% python3 -q
>>> import numpy as np
>>> np.set_printoptions(precision=2, suppress=True, linewidth=160, floatmode="fixed")
>>> def tidy(a):
...     return np.round(a, 2) + 0
... 
>>> data = np.loadtxt("sample18.csv", delimiter=",")
>>> tidy(data)
array([[ 0.40, -0.04,  0.49],
       [-0.04,  0.00, -0.05],
       [ 0.49, -0.05,  0.60]])
>>> rng = np.random.default_rng(178256)
>>> idx = rng.permutation(3)
>>> idx
array([0, 1, 2])
>>> out = data[idx][:, idx]
>>> np.trace(out)
np.float64(1.0)
>>> tidy(np.diag(out))
array([0.40, 0.00, 0.60])
>>> w, evecs = np.linalg.eigh(data)
>>> tidy(np.linalg.eigvalsh(data @ data))
array([0.00, 0.00, 1.00])
>>> w.sum(), np.trace(data)
(np.float64(1.0), np.float64(1.0))
>>> tidy(np.linalg.svd(data, compute_uv=False))
array([1.00, 0.00, 0.00])
>>> tidy(np.abs(evecs[:, -1]))
array([0.63, 0.07, 0.77])
>>> tidy(np.linalg.eigvalsh(data + 5 * np.eye(3)))
array([5.00, 5.00, 6.00])
>>> tidy(w)
array([0.00, 0.00, 1.00])
>>> tidy(evecs.T @ evecs)
array([[1.00, 0.00, 0.00],
       [0.00, 1.00, 0.00],
       [0.00, 0.00, 1.00]])
>>> F = np.load("test15.npy")
>>> F
array([[  8,  -4, -12,  -6],
       [ -4,   4,   6,   6],
       [-12,   6,  18,   9],
       [ -6,   6,   9,   9]])
>>> # equal to its transpose
>>> np.allclose(data[:-1].T @ np.linalg.lstsq(data[:-1].T, data[-1])[0], data[-1])
True
>>> np.abs(np.diag(np.linalg.qr(data)[1])) > 1e-9
array([ True, False, False])
>>> np.unique(data.round(6), axis=0).shape
(3, 3)
